In [1]: import numpy as np

In [2]: np.set_printoptions(precision=3, suppress=True, linewidth=100, legacy="1.25")

In [3]: mat = np.load("out19.npy")

In [4]: mat
Out[4]: 
array([[ 1., -3.,  0.,  0.],
       [-3.,  0., -3.,  0.],
       [ 0., -3.,  2., -3.],
       [ 0.,  0., -3.,  0.]])

In [5]: evals, V = np.linalg.eigh(mat)

In [6]: vec = np.array([-1, -9, -6, -2])

In [7]: print((np.sign(V[:, -1].round(6)) == np.sign(V[0, -1].round(6))).astype(int))
[1 0 1 0]

In [8]: vec @ mat @ vec
Out[8]: -377.0

In [9]: print(V * np.maximum(evals, 0) @ V.T)
[[ 1.934 -1.699  0.619  0.142]
 [-1.699  1.987 -1.764  0.666]
 [ 0.619 -1.764  3.21  -1.905]
 [ 0.142  0.666 -1.905  1.274]]

In [10]: V * np.abs(evals) @ V.T
Out[10]: 
array([[ 2.869, -0.398,  1.238,  0.283],
       [-0.398,  3.974, -0.528,  1.332],
       [ 1.238, -0.528,  4.42 , -0.811],
       [ 0.283,  1.332, -0.811,  2.547]])

In [11]: round(float(vec @ mat @ vec / (vec @ vec)), 3), round(evals[0], 3), np.round(evals[-1], 3)
Out[11]: (-3.09, -4.087, 5.822)

In [12]: np.round(np.linalg.eigvalsh(mat[1:, 1:]), 3) + 0
Out[12]: array([-3.359,  0.   ,  5.359])

In [13]: arr = np.loadtxt("a.csv", delimiter=",")

In [14]: arr
Out[14]: 
array([[ 16.78 ,  -0.947, -22.424,  27.789, -23.555,  -5.549],
       [ 16.593,   0.934, -21.775,  27.975, -25.001,  -6.614],
       [ 19.274,   0.266, -21.986,  28.81 , -24.58 ,  -5.749],
       [ 19.152,  -2.078, -23.22 ,  26.616, -24.887,  -7.34 ],
       [ -9.098,   5.072, -14.132,  -6.23 , -14.319,   7.683],
       [ 17.463,  -1.01 , -19.888,  27.645, -24.637,  -7.23 ],
       [ -8.199,   6.784, -14.366,  -5.081, -14.079,   6.173],
       [ -7.792,   6.654, -13.555,  -4.641, -13.612,   9.459],
       [ -7.417,   4.765, -13.24 ,  -6.53 , -14.236,   6.526],
       [ -6.767,   5.859, -13.445,  -4.483, -13.966,   8.406],
       [ 17.653,   0.153, -21.984,  27.942, -24.052,  -6.551],
       [ -6.383,   5.978, -15.01 ,  -7.079, -13.614,   7.739],
       [ -7.515,   6.305, -14.255,  -3.877, -14.441,   9.347],
       [ 18.316,  -0.382, -22.474,  27.812, -22.951,  -6.272],
       [ -7.769,   6.249, -13.382,  -6.906, -14.102,   7.449],
       [ -8.152,   6.4  , -13.964,  -3.526, -14.295,   6.382],
       [ 18.054,   1.527, -22.694,  27.09 , -26.357,  -6.681],
       [ 16.711,   1.386, -21.986,  26.822, -23.161,  -6.821],
       [ -7.574,   6.684, -13.724,  -5.848, -11.66 ,   9.184],
       [ 18.956,  -0.346, -21.128,  26.893, -24.828,  -4.595],
       [ 17.856,   1.811, -21.736,  27.56 , -22.42 ,  -5.795],
       [ -8.99 ,   4.071, -13.825,  -5.964, -14.626,   7.838],
       [ -8.555,   6.   , -15.142,  -5.832, -15.119,   6.845],
       [ 18.403,   0.117, -22.549,  29.024, -23.888,  -4.549],
       [ -8.674,   6.809, -12.25 ,  -5.919, -11.999,   7.859],
       [ 18.119,  -0.404, -20.827,  26.78 , -22.628,  -5.461],
       [ -9.035,   5.116, -14.568,  -9.253, -15.852,   8.45 ],
       [ 15.418,   0.148, -23.234,  26.324, -26.144,  -5.128],
       [ -7.746,   5.838, -14.91 ,  -5.901, -15.371,   7.531],
       [ 16.939,   0.913, -22.458,  27.552, -25.009,  -5.561],
       [ 17.908,   1.128, -23.63 ,  27.842, -25.899,  -6.486],
       [ 16.995,   1.456, -22.635,  27.391, -25.193,  -6.009],
       [ 17.537,  -0.32 , -21.522,  28.236, -22.191,  -5.233],
       [ -8.796,   7.279, -14.583,  -6.756, -13.928,   9.835],
       [ 17.26 ,   0.432, -20.827,  26.207, -23.26 ,  -6.7  ]])

In [15]: cen = (arr - arr.mean(axis=0)) / arr.std(axis=0)

In [16]: np.argwhere(np.abs(cen) > 2)
Out[16]: array([], shape=(0, 2), dtype=int64)

In [17]: c = np.linalg.lstsq(np.delete(cen, 4, axis=1), cen[:, 4])[0]

In [18]: c
Out[18]: array([ 0.204,  0.107,  0.614, -0.103,  0.375])

In [19]: np.abs(c).argmax()
Out[19]: 2

In [20]: left, sig, Vt = np.linalg.svd(arr)

In [21]: print(np.argmax(sig[:-1] / (sig[1:] + 1e-6)) + 1)
2

In [22]: A2 = left[:, :2] @ np.diag(sig[:2]) @ Vt[:2]

In [23]: np.linalg.matrix_rank(arr, rtol=0.05)
Out[23]: 2

In [24]: round(float(np.linalg.norm(arr - A2) / np.linalg.norm(arr)), 3)
Out[24]: 0.046

In [25]: np.linalg.matrix_rank(A2)
Out[25]: 2

In [26]: W1 = np.array([[1, 1, 1, 1],
    ...:     [0, 2, 1, 1],
    ...:     [1, 2, 1, 0],
    ...:     [1, 1, 1, 0],
    ...:     [2, 1, 0, 2],
    ...:     [0, 1, 1, 1]])

In [27]: c = np.array([-8, 8, -5, -6])

In [28]: hid = np.maximum(arr @ W1 + c, 0)

In [29]: (hid > 0).mean(axis=0)
Out[29]: array([0.   , 0.   , 0.543, 0.   ])

In [30]: print((hid > 0).astype(int))
[[0 0 1 0]
 [0 0 1 0]
 [0 0 1 0]
 [0 0 1 0]
 [0 0 0 0]
 [0 0 1 0]
 [0 0 0 0]
 [0 0 0 0]
 [0 0 0 0]
 [0 0 0 0]
 [0 0 1 0]
 [0 0 0 0]
 [0 0 0 0]
 [0 0 1 0]
 [0 0 0 0]
 [0 0 0 0]
 [0 0 1 0]
 [0 0 1 0]
 [0 0 0 0]
 [0 0 1 0]
 [0 0 1 0]
 [0 0 0 0]
 [0 0 0 0]
 [0 0 1 0]
 [0 0 0 0]
 [0 0 1 0]
 [0 0 0 0]
 [0 0 1 0]
 [0 0 0 0]
 [0 0 1 0]
 [0 0 1 0]
 [0 0 1 0]
 [0 0 1 0]
 [0 0 0 0]
 [0 0 1 0]]

In [31]: np.linalg.matrix_rank(hid)
Out[31]: 1

In [32]: cent = np.array([[1, -2, -3], [1, -2, -3], [-2, -3, -2], [2, 2, -2]])

In [33]: print(W1 @ cent)
[[  2  -5 -10]
 [  2  -5 -10]
 [  1  -9 -11]
 [  0  -7  -8]
 [  7  -2 -13]
 [  1  -3  -7]]
